$ python -q
>>> import numpy as np
>>> import numpy.linalg as la
>>> np.set_printoptions(precision=3, suppress=True, linewidth=140, sign=" ")
>>> rd = lambda a: np.round(a, 3) + 0
>>> F = np.loadtxt("m.csv", delimiter=",")
>>> F
array([[ 2., 10., -1.],
       [ 0.,  0.,  1.],
       [-1., -5.,  0.],
       [ 2., 10.,  2.]])
>>> rk = la.matrix_rank(F)
>>> rk
np.int64(2)
>>> null = la.svd(F)[2][rk:].T
>>> np.allclose(F @ null, 0)
True
>>> rd(null[:, 0] / null[np.abs(null[:, 0]).round(6).argmax(), 0])
array([ 1. , -0.2,  0. ])
>>> null.shape
(3, 1)
>>> la.matrix_rank(F.T @ F), la.matrix_rank(F @ F.T)
(np.int64(2), np.int64(2))
>>> [int(la.matrix_rank(F[:, :j + 1])) for j in range(3)]
[1, 1, 2]
>>> t3 = np.stack([F, 2 * F, F[::-1]])
>>> t3.sum(axis=0)
array([[  8.,  40.,  -1.],
       [ -1.,  -5.,   3.],
       [ -3., -15.,   1.],
       [  8.,  40.,   5.]])
>>> la.matrix_rank(t3.reshape(3, -1))
np.int64(2)
>>> t3.shape
(3, 4, 3)
>>> rd(la.norm(t3, axis=(1, 2)))
array([ 15.492,  30.984,  15.492])
>>> U, sv, VT = la.svd(F)
>>> rd(sv)
array([ 15.312,   2.355,   0.   ])
>>> other = U[:, :2] @ np.diag(sv[:2]) @ VT[:2]
>>> la.matrix_rank(F, rtol=0.05)
np.int64(2)
>>> rd(np.abs(F - other).max())
np.float64(0.0)
>>> other = F / la.norm(F, axis=1, keepdims=True)
>>> G = other @ other.T
>>> rd(G[3])
array([ 0.958,  0.192, -0.981,  1.   ])
>>> rd(np.degrees(np.arccos(np.clip(G[3, 1], -1, 1))))
np.float64(78.904)
>>> (np.abs(G) > 0.9).astype(int)
array([[ 1,  0,  1,  1],
       [ 0,  1,  0,  0],
       [ 1,  0,  1,  1],
       [ 1,  0,  1,  1]])
>>> (G - 2 * np.eye(4)).round(6).argmax(axis=1)
array([ 3,  3,  1,  0])
>>> r0, v = F[1], F[3]
>>> r0 @ r0
np.float64(1.0)
>>> r0 @ v
np.float64(2.0)
>>> p = (r0 @ v) / (r0 @ r0) * r0
>>> (v - p) @ r0
np.float64(0.0)
>>> la.matrix_rank(np.outer(r0, v))
np.int64(1)
>>> v - p
array([  2.,  10.,   0.])
>>> J = np.load("mat.npy")
>>> J
array([[-0.21,  1.47, -1.68, -3.36],
       [ 0.16, -1.12,  1.28,  2.56],
       [ 0.08, -0.56,  0.64,  1.28]])
>>> J.sum(axis=1)
array([-3.78,  2.88,  1.44])
>>> la.matrix_rank(J)
np.int64(1)
>>> rd(la.svd(J, compute_uv=False))
array([ 5.306,  0.   ,  0.   ])
>>> r0 = np.array([2, 0])
>>> rd(np.cross(J[0, :3], J[2, :3]))
array([ 0.,  0.,  0.])
>>> rd(np.correlate(J[0], J[2], "full"))
array([-0.269,  1.747, -1.092, -6.216, -1.092,  1.747, -0.269])
>>> np.array([np.convolve(row, r0, "same") for row in J])
array([[-0.42,  2.94, -3.36, -6.72],
       [ 0.32, -2.24,  2.56,  5.12],
       [ 0.16, -1.12,  1.28,  2.56]])
>>> U, sv, VT = la.svd(J)
>>> rd(sv)
array([ 5.306,  0.   ,  0.   ])
>>> np.argmax(sv[:-1] / (sv[1:] + 1e-6)) + 1
np.int64(1)
>>> other = U[:, :1] @ np.diag(sv[:1]) @ VT[:1]
>>> rd(np.abs(J - other).max())
np.float64(0.0)
>>> rd(other)
array([[-0.21,  1.47, -1.68, -3.36],
       [ 0.16, -1.12,  1.28,  2.56],
       [ 0.08, -0.56,  0.64,  1.28]])
>>> mat = np.loadtxt("block2.csv", delimiter=",")
>>> mat
array([[ 0.346, -0.601, -0.082,  0.842],
       [ 0.164,  1.015, -0.177, -0.374],
       [-0.134,  1.961, -0.229, -1.741]])
>>> rng = np.random.default_rng(37)
>>> other = J + rng.integers(-2, 3, (3, 1)) @ rng.integers(-2, 3, (1, 4))
>>> rd(other)
array([[-2.21,  3.47,  2.32, -7.36],
       [ 1.16, -2.12, -0.72,  4.56],
       [ 1.08, -1.56, -1.36,  3.28]])
>>> la.matrix_rank(other - J, tol=1e-8)
np.int64(1)
>>> np.abs(other - J).sum(axis=1)
array([ 12.,   6.,   6.])
>>> other = np.array([[0, 3], [3, 2], [0, 2], [2, 1]])
>>> rd(other.T @ mat.T)
array([[-0.119,  2.297,  2.401],
       [ 0.514,  1.794,  1.321]])
>>> rd(mat @ other)
array([[-0.119,  0.514],
       [ 2.297,  1.794],
       [ 2.401,  1.321]])
>>> rd(np.einsum("ik,kj->ij", mat, other))
array([[-0.119,  0.514],
       [ 2.297,  1.794],
       [ 2.401,  1.321]])
>>> rd(np.einsum("ij->j", mat))
array([ 0.376,  2.375, -0.488, -1.273])
>>> la.matrix_rank(mat @ other)
np.int64(2)
>>> la.matrix_rank(np.vstack([mat, other.T]))
np.int64(4)
>>> rd(np.einsum("ij,ij->i", mat, mat))
array([ 1.197,  1.228,  6.947])
>>> rd(np.einsum("ik,kj->ji", mat, other))
array([[-0.119,  2.297,  2.401],
       [ 0.514,  1.794,  1.321]])
>>> other = mat / np.sqrt((mat ** 2).mean(axis=1, keepdims=True))
>>> rd(other[1])
array([ 0.296,  1.832, -0.319, -0.675])
>>> la.matrix_rank(other) == la.matrix_rank(mat)
np.True_
>>> la.matrix_rank(mat - mat.mean(axis=1, keepdims=True))
np.int64(3)
>>> th = np.radians(45)
>>> Rm = np.eye(4)
>>> Rm[2, 2] = Rm[3, 3] = np.cos(th)
>>> Rm[2, 3], Rm[3, 2] = -np.sin(th), np.sin(th)
>>> rd(Rm)
array([[ 1.   ,  0.   ,  0.   ,  0.   ],
       [ 0.   ,  1.   ,  0.   ,  0.   ],
       [ 0.   ,  0.   ,  0.707, -0.707],
       [ 0.   ,  0.   ,  0.707,  0.707]])
>>> other = mat @ Rm.T
>>> rd(la.det(Rm)), rd(np.trace(Rm))
(np.float64(1.0), np.float64(3.414))
>>> rd(other)
array([[ 0.346, -0.601, -0.653,  0.537],
       [ 0.164,  1.015,  0.139, -0.39 ],
       [-0.134,  1.961,  1.069, -1.393]])
>>> rd(np.abs(other - mat).max(axis=0))
array([ 0.   ,  0.   ,  1.298,  0.348])
